$ python -q
>>> import numpy as np
>>> np.set_printoptions(precision=1, suppress=True, linewidth=140)
>>> rd = lambda a: np.round(a, 1) + 0
>>> X = np.loadtxt("a.csv", delimiter=",")
>>> print(rd(X))
[[ 0.3  0.  -1.   0. ]
 [ 0.   1.   0.   0. ]
 [ 1.   0.   0.3  0. ]
 [ 0.   0.   0.   1. ]]
>>> print(np.count_nonzero(X))
6
>>> print(X.shape)
(4, 4)
>>> print(np.abs(X).max())
1.0
>>> print(rd(np.linalg.norm(X)))
2.0
>>> E = np.load("m.npy")
>>> print(E)
[[  9.9  -7.9 -14.9]
 [-17.2  13.8  -1.8]
 [ 17.5  -0.3  -1.3]
 [-17.   13.1  -2. ]
 [  9.4  -7.4 -17. ]
 [-20.1  11.2  -2.9]
 [  8.6  -6.4 -17.5]
 [ 16.9  -0.4  -0.2]
 [ 17.4  -0.9  -2.9]
 [  9.5  -7.5 -15.2]
 [ 18.1  -1.5  -0.6]
 [-18.2  12.4  -2.8]
 [ 18.9   0.6  -1.7]]
>>> t = np.radians(135)
>>> Rm = np.eye(3)
>>> Rm[1, 1] = Rm[2, 2] = np.cos(t)
>>> Rm[1, 2], Rm[2, 1] = -np.sin(t), np.sin(t)
>>> print(rd(Rm))
[[ 1.   0.   0. ]
 [ 0.  -0.7 -0.7]
 [ 0.   0.7 -0.7]]
>>> out = E @ Rm.T
>>> print(np.allclose(np.linalg.norm(E, axis=1), np.linalg.norm(out, axis=1)))
True
>>> print(rd(np.linalg.svd(E, compute_uv=False)), rd(np.linalg.svd(out, compute_uv=False)))
[62.6 31.  17.9] [62.6 31.  17.9]
>>> Ac = (E - E.mean(axis=0)) / E.std(axis=0)
>>> print(rd(Ac.std(axis=0)))
[1. 1. 1.]
>>> coef = np.linalg.lstsq(np.delete(Ac, 1, axis=1), Ac[:, 1])[0]
>>> print(np.abs(coef).argmax())
0
>>> out = np.c_[E[:, :2] @ np.array([[2, 7], [6, 6]]), np.array([0, -3, 0, 3, 3, -3, 2, 0, -2, 0, 2, 2, 2])]
>>> print(rd(out))
[[-27.6  21.9   0. ]
 [ 48.4 -37.6  -3. ]
 [ 33.2 120.7   0. ]
 [ 44.6 -40.4   3. ]
 [-25.6  21.4   3. ]
 [ 27.  -73.5  -3. ]
 [-21.2  21.8   2. ]
 [ 31.4 115.9   0. ]
 [ 29.4 116.4  -2. ]
 [-26.   21.5   0. ]
 [ 27.2 117.7   2. ]
 [ 38.  -53.    2. ]
 [ 41.4 135.9   2. ]]
>>> print(rd(np.linalg.norm(np.linalg.qr(E)[0].T @ out, axis=0) ** 2 / ((out ** 2).sum(axis=0) + 1e-12)))
[1.  1.  0.1]
>>> print(np.linalg.matrix_rank(np.c_[E, out]))
4
>>> print(rd(np.linalg.norm(out - E @ np.linalg.lstsq(E, out)[0], axis=0)))
[0.  0.  6.9]
>>> print(rd(np.linalg.lstsq(E, out[:, 0])[0]))
[2. 6. 0.]
>>> def softmax(z):
...     e = np.exp(z - z.max(axis=-1, keepdims=True))
...     return e / e.sum(axis=-1, keepdims=True)
... 
>>> print(rd(softmax(E[6])))
[1. 0. 0.]
>>> print(rd(softmax(E).sum(axis=1)))
[1. 1. 1. 1. 1. 1. 1. 1. 1. 1. 1. 1. 1.]
>>> print(rd(softmax(10 * E[6])))
[1. 0. 0.]
>>> S = E @ E.T / np.sqrt(3)
>>> print(rd(softmax(S)[6] @ E))
[  9.3  -7.3 -17. ]
>>> print(softmax(S).round(6).argmax(axis=1))
[ 4  5 12  5  4  5  4 12 12  4 12  5 12]
